$ ipython --no-banner

In [1]: import numpy as np

In [2]: np.set_printoptions(precision=2, suppress=True, linewidth=100, legacy="1.25")

In [3]: def rd(a):
   ...:     return np.round(a, 2) + 0
   ...: 

In [4]: M2 = np.array([[0, -4, 3, -1, 1, 3, -4, -2, 0],
   ...:     [2, -2, 5, 1, -1, 0, 5, 3, 2],
   ...:     [0, -4, 0, 4, -1, 5, -3, -3, 1],
   ...:     [-3, 2, 5, 4, -3, 3, 5, 2, 2],
   ...:     [2, 3, -5, 3, 4, -4, -4, -4, 3],
   ...:     [3, 2, -2, -3, 3, -4, 4, 1, 2],
   ...:     [0, -2, -1, 5, -3, 2, 2, 4, 5],
   ...:     [-1, -1, 1, 4, -5, -4, 1, 5, 0],
   ...:     [1, 5, 2, 5, 5, 2, -5, -1, 0],
   ...:     [-4, 0, 3, -1, -5, -4, 4, -3, 1],
   ...:     [3, -1, -5, 0, -1, 3, -3, -2, 3]])

In [5]: J = M2.T @ M2

In [6]: J
Out[6]: 
array([[ 53,   5, -47,  -8,  51,   2, -32,  -5,  15],
       [  5,  84, -15,   8,  51, -39,  -3,  -8,  -4],
       [-47, -15, 128,  19, -45,  23,  66,  37, -16],
       [ -8,   8,  19, 119, -20,  37, -22,  24,  41],
       [ 51,  51, -45, -20, 122,   2, -78, -46, -14],
       [  2, -39,  23,  37,   2, 124, -47, -11,   6],
       [-32,  -3,  66, -22, -78, -47, 162,  74,  18],
       [ -5,  -8,  37,  24, -46, -11,  74,  98,   8],
       [ 15,  -4, -16,  41, -14,   6,  18,   8,  57]])

In [7]: rng = np.random.default_rng(1882)

In [8]: M2 = J + rng.integers(-2, 3, (9, 7)) @ rng.integers(-2, 3, (7, 9))

In [9]: M2
Out[9]: 
array([[ 48,  -4, -51,  -4,  43,   6, -34, -10,  17],
       [  5,  70, -17,  10,  47, -41, -14,  -7, -10],
       [-43, -12, 123,  22, -54,  30,  74,  27, -12],
       [  0,   6,  20, 118, -22,  43, -25,  22,  34],
       [ 52,  53, -55, -24, 124,  -3, -81, -42, -11],
       [  2, -41,  24,  36,   7, 118, -50,  -6,   7],
       [-21,  -6,  62, -22, -78, -43, 156,  73,  15],
       [  1,  -7,  43,  30, -36, -19,  69, 102,  10],
       [ 15,   4, -10,  35,  -9,   4,  20,  13,  50]])

In [10]: rd(np.linalg.svd(M2 - J, compute_uv=False))
Out[10]: array([29.2 , 24.93, 18.33, 14.79, 13.5 ,  3.65,  2.26,  0.  ,  0.  ])

In [11]: np.abs(M2 - J).sum(axis=1)
Out[11]: array([43, 42, 53, 32, 34, 24, 32, 48, 41])
